>>> import numpy as np
>>> np.set_printoptions(precision=2, suppress=True, linewidth=160, floatmode="fixed")
>>> E = np.load("block9.npy")
>>> print(E)
[[ 1  3  1  3]
 [-2 -2 -2 -2]
 [ 1  3  1  3]
 [-2 -2 -2 -2]]
>>> # null space of dimension 2
>>> ang = np.radians(90)
>>> r_ = np.eye(4)
>>> r_[3, 3] = r_[1, 1] = np.cos(ang)
>>> r_[3, 1], r_[1, 3] = -np.sin(ang), np.sin(ang)
>>> print(r_.round(2) + 0)
[[ 1.00  0.00  0.00  0.00]
 [ 0.00  0.00  0.00  1.00]
 [ 0.00  0.00  1.00  0.00]
 [ 0.00 -1.00  0.00  0.00]]
>>> B = E @ r_.T
>>> print(np.abs(B - E).max(axis=0))
[0.00 0.00 0.00 6.00]
>>> print(np.round(np.linalg.svd(E, compute_uv=False), 2) + 0, np.round(np.linalg.svd(B, compute_uv=False), 2) + 0)
[8.26 1.94 0.00 0.00] [8.26 1.94 0.00 0.00]
>>> print(np.allclose(E @ E.T, B @ B.T))
True
>>> print(round(np.linalg.det(r_), 2), np.trace(r_))
1.0 2.0
>>> x = np.array([-3, 3, 1, -3])
>>> print(E @ x)
[-2  4 -2  4]
>>> print(E @ np.ones(4))
[ 8.00 -8.00  8.00 -8.00]
>>> B = E[0, 0] * E[1:] - np.outer(E[1:, 0], E[0])
>>> print(B)
[[0 4 0 4]
 [0 0 0 0]
 [0 4 0 4]]
>>> print(np.flatnonzero(~B.round(6).any(axis=1)))
[1]
>>> rng = np.random.default_rng(52923)
>>> ang = rng.uniform(0, 2 * np.pi, 45)
>>> Q, _ = np.linalg.qr(np.array([[-2.3, 0.3], [-0.9, 0.2], [0.3, 2.4]]))
>>> X = 10 * np.c_[np.cos(ang), np.sin(ang)] @ Q.T
>>> print(X.round(2) + 0)
[[ 4.76  2.17  8.52]
 [ 9.18  3.68  1.49]
 [-4.61 -2.12 -8.62]
 [ 9.18  3.68  1.48]
 [ 7.90  3.30  5.17]
 [-6.12 -2.67 -7.45]
 [-6.15 -2.18  7.58]
 [ 9.14  3.55 -1.99]
 [-5.51 -1.91  8.13]
 [ 9.21  3.60 -1.48]
 [ 8.30  3.13 -4.62]
 [-3.53 -1.08  9.29]
 [-1.47 -0.25  9.89]
 [ 4.88  2.22  8.44]
 [ 8.63  3.29 -3.84]
 [-0.85  0.00  9.96]
 [-5.75 -2.00  7.94]
 [ 2.47  0.65 -9.67]
 [-9.25 -3.62  1.19]
 [ 8.31  3.44  4.37]
 [-4.19 -1.96 -8.87]
 [ 8.96  3.45 -2.80]
 [-9.11 -3.67 -1.90]
 [ 7.27  2.66 -6.33]
 [-1.03 -0.07  9.95]
 [ 5.49  2.44  7.99]
 [-6.52 -2.34  7.21]
 [-8.99 -3.47  2.67]
 [ 9.06  3.51 -2.35]
 [ 8.64  3.29 -3.82]
 [ 6.57  2.36 -7.16]
 [ 0.74  0.63  9.95]
 [-7.86 -3.29 -5.24]
 [ 9.23  3.69  1.11]
 [ 9.02  3.48 -2.55]
 [ 9.14  3.67  1.75]
 [-4.75 -2.17 -8.53]
 [-0.64  0.08  9.98]
 [-5.64 -2.50 -7.87]
 [ 8.93  3.62  2.69]
 [-3.12 -1.55 -9.37]
 [ 9.11  3.54 -2.11]
 [-7.42 -3.14 -5.93]
 [ 1.73  0.35 -9.84]
 [ 9.22  3.60 -1.45]]
>>> # rows and columns are dependent
>>> Uu, s, VT = np.linalg.svd(E)
>>> print(np.argmax(s[:-1] / (s[1:] + 1e-6)) + 1)
2
>>> B = Uu[:, :2] @ np.diag(s[:2]) @ VT[:2]
>>> print(round(np.abs(E - B).max(), 2))
0.0
>>> print(np.linalg.matrix_rank(B))
2
>>> print(np.linalg.matrix_rank(E, rtol=0.05))
2
>>> print(round(np.linalg.norm(E - B) / np.linalg.norm(E), 2))
0.0
>>> Uu, s, VT = np.linalg.svd(X)
>>> print(np.argmax(s[:-1] / (s[1:] + 1e-6)) + 1)
2
>>> B = Uu[:, :2] @ np.diag(s[:2]) @ VT[:2]
>>> print(B.round(2) + 0)
[[ 4.76  2.17  8.52]
 [ 9.18  3.68  1.49]
 [-4.61 -2.12 -8.62]
 [ 9.18  3.68  1.48]
 [ 7.90  3.30  5.17]
 [-6.12 -2.67 -7.45]
 [-6.15 -2.18  7.58]
 [ 9.14  3.55 -1.99]
 [-5.51 -1.91  8.13]
 [ 9.21  3.60 -1.48]
 [ 8.30  3.13 -4.62]
 [-3.53 -1.08  9.29]
 [-1.47 -0.25  9.89]
 [ 4.88  2.22  8.44]
 [ 8.63  3.29 -3.84]
 [-0.85  0.00  9.96]
 [-5.75 -2.00  7.94]
 [ 2.47  0.65 -9.67]
 [-9.25 -3.62  1.19]
 [ 8.31  3.44  4.37]
 [-4.19 -1.96 -8.87]
 [ 8.96  3.45 -2.80]
 [-9.11 -3.67 -1.90]
 [ 7.27  2.66 -6.33]
 [-1.03 -0.07  9.95]
 [ 5.49  2.44  7.99]
 [-6.52 -2.34  7.21]
 [-8.99 -3.47  2.67]
 [ 9.06  3.51 -2.35]
 [ 8.64  3.29 -3.82]
 [ 6.57  2.36 -7.16]
 [ 0.74  0.63  9.95]
 [-7.86 -3.29 -5.24]
 [ 9.23  3.69  1.11]
 [ 9.02  3.48 -2.55]
 [ 9.14  3.67  1.75]
 [-4.75 -2.17 -8.53]
 [-0.64  0.08  9.98]
 [-5.64 -2.50 -7.87]
 [ 8.93  3.62  2.69]
 [-3.12 -1.55 -9.37]
 [ 9.11  3.54 -2.11]
 [-7.42 -3.14 -5.93]
 [ 1.73  0.35 -9.84]
 [ 9.22  3.60 -1.45]]
>>> print(round(np.abs(X - B).max(), 2))
0.0
>>> T = np.stack([X, -3 * X, X[::-1]])
>>> print(np.linalg.matrix_rank(T.reshape(3, -1)))
2
>>> print(np.linalg.norm(T, axis=(1, 2)))
[ 67.08 201.25  67.08]
>>> print(T.shape)
(3, 45, 3)
>>> G = np.cov(X, rowvar=False)
>>> print(np.corrcoef(X.T))
[[ 1.00  1.00 -0.03]
 [ 1.00  1.00  0.05]
 [-0.03  0.05  1.00]]
>>> print(np.argsort(-X.std(axis=0).round(6), kind="stable"))
[0 2 1]
>>> print(round(np.corrcoef(X[:, 2], X[:, 1])[0, 1], 2))
0.05
>>> print(np.argwhere(np.triu(np.abs(np.corrcoef(X.T)) > 0.8, 1)))
[[0 1]]
>>> print(G.shape)
(3, 3)
>>> m1 = np.load("a.npy")
>>> print(m1)
[[6 8 2 6 4 9 1 8 2 3]
 [0 0 1 9 4 8 2 8 5 9]
 [7 2 9 8 2 3 1 5 8 1]
 [1 7 3 7 3 7 6 7 9 1]
 [2 0 2 6 5 0 4 1 2 2]
 [5 3 7 0 1 6 0 3 3 7]
 [3 2 7 7 4 8 7 7 7 4]
 [6 0 7 9 5 5 4 3 2 6]
 [6 7 9 7 6 6 5 3 6 6]
 [5 7 8 7 2 6 4 6 1 6]]
>>> x = np.array([4, 1, 4, 2, 0, 0, 3, 2, 4, 2])
>>> rhs = m1 @ x
>>> print(rhs)
[ 85  82 129 107  54  83 127 108 138 113]
>>> print(np.round(np.linalg.solve(m1, rhs), 2) + 0)
[4.00 1.00 4.00 2.00 0.00 0.00 3.00 2.00 4.00 2.00]
>>> print(np.round(np.linalg.solve(m1, rhs + m1[:, 5]), 2) + 0)
[4.00 1.00 4.00 2.00 0.00 1.00 3.00 2.00 4.00 2.00]
>>> lab = rng.permutation(10)
>>> B = m1[:, lab] * rng.choice([-1, 1], 10)
>>> print(B)
[[ 6 -6  8 -2 -9  8 -4 -3  1  2]
 [ 9  0  8 -1 -8  0 -4 -9  2  5]
 [ 8 -7  5 -9 -3  2 -2 -1  1  8]
 [ 7 -1  7 -3 -7  7 -3 -1  6  9]
 [ 6 -2  1 -2  0  0 -5 -2  4  2]
 [ 0 -5  3 -7 -6  3 -1 -7  0  3]
 [ 7 -3  7 -7 -8  2 -4 -4  7  7]
 [ 9 -6  3 -7 -5  0 -5 -6  4  2]
 [ 7 -6  3 -9 -6  7 -6 -6  5  6]
 [ 7 -5  6 -8 -6  7 -2 -6  4  1]]
>>> Uu, _, VT = np.linalg.svd(m1.T @ B)
>>> print(lab)
[3 0 7 2 5 1 4 9 6 8]
>>> x = np.array([0, 3, 5, 1, 0, 1, 3, 3, 3, 2])
>>> rhs = B @ x
>>> c, lr = np.zeros(10), 1 / np.linalg.norm(B, 2) ** 2
>>> for i in range(30):
...     c -= lr * B.T @ (B @ c - rhs)
...     if i % 5 == 0: print(i, round(np.linalg.norm(B @ c - rhs), 2))
... 
0 73.36
5 56.44
10 44.12
15 35.18
20 28.72
25 24.08
>>> print(round(np.linalg.cond(B), 2))
80.32
>>> print(c)
[ 0.35  2.23  2.29  1.74 -1.02  1.19  0.95  2.32  1.29  2.36]
